% python3 -q
>>> import numpy as np
>>> import numpy.linalg as la
>>> np.set_printoptions(precision=1, suppress=True, linewidth=200, legacy="1.25")
>>> E = np.loadtxt("x.csv", delimiter=",")
>>> E.round(1) + 0
array([[ 0. ,  0.6, -0.3,  0. ,  0.4, -0.1,  0.2,  0. ,  0. ,  0. ],
       [ 0. , -0.4,  0.2,  0. , -0.3,  0.1, -0.1,  0. ,  0. ,  0. ],
       [-0.1,  1.2, -0.6, -0.1,  0.8, -0.2,  0.4,  0.1,  0.1,  0. ],
       [-0.1,  1.6, -0.8, -0.1,  1. , -0.2,  0.6,  0.1,  0.1,  0. ],
       [ 0.3, -5.2,  2.6,  0.3, -3.4,  0.8, -1.8, -0.3, -0.3,  0. ],
       [-0.1,  1.8, -0.9, -0.1,  1.2, -0.3,  0.6,  0.1,  0.1,  0. ],
       [ 0. ,  0. ,  0. ,  0. ,  0. ,  0. ,  0. ,  0. ,  0. ,  0. ],
       [ 0.2, -3.2,  1.6,  0.2, -2.1,  0.5, -1.1, -0.2, -0.2,  0. ]])
>>> # columns 0 and 3 are equal
>>> np.argsort(-la.norm(E, axis=0).round(6), kind="stable")[:3]
array([1, 4, 2])
>>> left, sv, Vh = la.svd(E)
>>> evecs = Vh[:(sv > 1e-8).sum()]
>>> rng = np.random.default_rng(97094)
>>> x0 = E[3] + -3 * E[2] + rng.integers(2) * np.eye(10)[1]
>>> x0
array([ 0.1, -2. ,  1. ,  0.1, -1.3,  0.3, -0.7, -0.1, -0.1,  0. ])
>>> np.allclose(evecs.T @ evecs @ x0, x0)
True
>>> r = la.matrix_rank(E)
>>> r
1
>>> ns = la.svd(E)[2][r:].T
>>> [int(la.matrix_rank(np.delete(E, i, axis=0))) for i in range(8)]
[1, 1, 1, 1, 1, 1, 1, 1]
>>> [int(la.matrix_rank(E[:, :j + 1])) for j in range(10)]
[1, 1, 1, 1, 1, 1, 1, 1, 1, 1]
>>> la.matrix_rank(E.T @ E), la.matrix_rank(E @ E.T)
(1, 1)
>>> ns.shape
(10, 9)
>>> np.allclose(E @ ns, 0)
True
>>> M2 = E + rng.integers(-2, 3, (8, 1)) @ rng.integers(-2, 3, (1, 10))
>>> M2
array([[ 4. ,  2.6,  1.7,  2. , -3.6, -4.1,  2.2, -2. ,  4. , -4. ],
       [-2. , -1.4, -0.8, -1. ,  1.7,  2.1, -1.1,  1. , -2. ,  2. ],
       [ 3.9,  3.2,  1.4,  1.9, -3.2, -4.2,  2.4, -1.9,  4.1, -4. ],
       [-0.1,  1.6, -0.8, -0.1,  1. , -0.2,  0.6,  0.1,  0.1,  0. ],
       [ 0.3, -5.2,  2.6,  0.3, -3.4,  0.8, -1.8, -0.3, -0.3,  0. ],
       [ 1.9,  2.8,  0.1,  0.9, -0.8, -2.3,  1.6, -0.9,  2.1, -2. ],
       [-2. , -1. , -1. , -1. ,  2. ,  2. , -1. ,  1. , -2. ,  2. ],
       [ 4.2, -1.2,  3.6,  2.2, -6.1, -3.5,  0.9, -2.2,  3.8, -4. ]])
>>> np.abs(M2 - E).sum(axis=1)
array([30., 15., 30.,  0.,  0., 15., 15., 30.])
>>> M2 - E
array([[ 4.,  2.,  2.,  2., -4., -4.,  2., -2.,  4., -4.],
       [-2., -1., -1., -1.,  2.,  2., -1.,  1., -2.,  2.],
       [ 4.,  2.,  2.,  2., -4., -4.,  2., -2.,  4., -4.],
       [ 0.,  0.,  0.,  0.,  0.,  0.,  0.,  0.,  0.,  0.],
       [ 0.,  0.,  0.,  0.,  0.,  0.,  0.,  0.,  0.,  0.],
       [ 2.,  1.,  1.,  1., -2., -2.,  1., -1.,  2., -2.],
       [-2., -1., -1., -1.,  2.,  2., -1.,  1., -2.,  2.],
       [ 4.,  2.,  2.,  2., -4., -4.,  2., -2.,  4., -4.]])
>>> la.matrix_rank(M2 - E, tol=1e-8)
1
>>> J = np.array([[0, 0, 0, 0], [2, 1, 2, 1], [0, 0, 0, 0], [2, 1, 2, 1]])
>>> # columns 0 and 2 are equal
>>> r = la.matrix_rank(J)
>>> r
1
>>> ns = la.svd(J)[2][r:].T
>>> ns.shape
(4, 3)
>>> [int(la.matrix_rank(J[:, :j + 1])) for j in range(4)]
[1, 1, 1, 1]
>>> np.round(J @ ns, 1) + 0
array([[0., 0., 0.],
       [0., 0., 0.],
       [0., 0., 0.],
       [0., 0., 0.]])
>>> cov = J.T @ J
>>> np.round(la.eigvalsh(cov)[::-1], 1) + 0
array([20.,  0.,  0.,  0.])
>>> la.matrix_rank(cov)
1
>>> np.allclose(cov, cov.T)
True
>>> left, sv, Vh = la.svd(J)
>>> np.argmax(sv[:-1] / (sv[1:] + 1e-6)) + 1
1
>>> M2 = left[:, :1] @ np.diag(sv[:1]) @ Vh[:1]
>>> np.round(la.norm(J - M2, 2), 1), round(sv[1], 1)
(0.0, 0.0)
>>> round(la.norm(J - M2) / la.norm(J), 1)
0.0
>>> arr = np.load("m.npy")
>>> arr
array([[  0,   0,   0,   0,   0,   0,   0,   0,   0,   0,   0,   0,   0,   0,   0,   0],
       [ -1,  -3,  -1,  -3,   0,  -1,  -1,  -3,   0,  -1,  -2,  -2,  -1,  -2,   0,  -3],
       [  3,   9,   3,   9,   0,   3,   3,   9,   0,   3,   6,   6,   3,   6,   0,   9],
       [ -4, -12,  -4, -12,   0,  -4,  -4, -12,   0,  -4,  -8,  -8,  -4,  -8,   0, -12],
       [  3,   9,   3,   9,   0,   3,   3,   9,   0,   3,   6,   6,   3,   6,   0,   9],
       [ -5, -15,  -5, -15,   0,  -5,  -5, -15,   0,  -5, -10, -10,  -5, -10,   0, -15],
       [  3,   9,   3,   9,   0,   3,   3,   9,   0,   3,   6,   6,   3,   6,   0,   9],
       [ -1,  -3,  -1,  -3,   0,  -1,  -1,  -3,   0,  -1,  -2,  -2,  -1,  -2,   0,  -3],
       [  0,   0,   0,   0,   0,   0,   0,   0,   0,   0,   0,   0,   0,   0,   0,   0],
       [ -5, -15,  -5, -15,   0,  -5,  -5, -15,   0,  -5, -10, -10,  -5, -10,   0, -15],
       [  2,   6,   2,   6,   0,   2,   2,   6,   0,   2,   4,   4,   2,   4,   0,   6],
       [ -5, -15,  -5, -15,   0,  -5,  -5, -15,   0,  -5, -10, -10,  -5, -10,   0, -15]])
>>> # rows 2 and 4 are equal
>>> left, sv, Vh = la.svd(arr)
>>> evecs = Vh[:(sv > 1e-8).sum()]
>>> x0 = arr[1] + -3 * arr[3] + rng.integers(2) * np.eye(16)[4]
>>> x0
array([11., 33., 11., 33.,  1., 11., 11., 33.,  0., 11., 22., 22., 11., 22.,  0., 33.])
>>> la.matrix_rank(np.vstack([arr, x0]))
2
>>> np.round(np.diag(evecs.T @ evecs), 1) + 0
array([0. , 0.2, 0. , 0.2, 0. , 0. , 0. , 0.2, 0. , 0. , 0.1, 0.1, 0. , 0.1, 0. , 0.2])
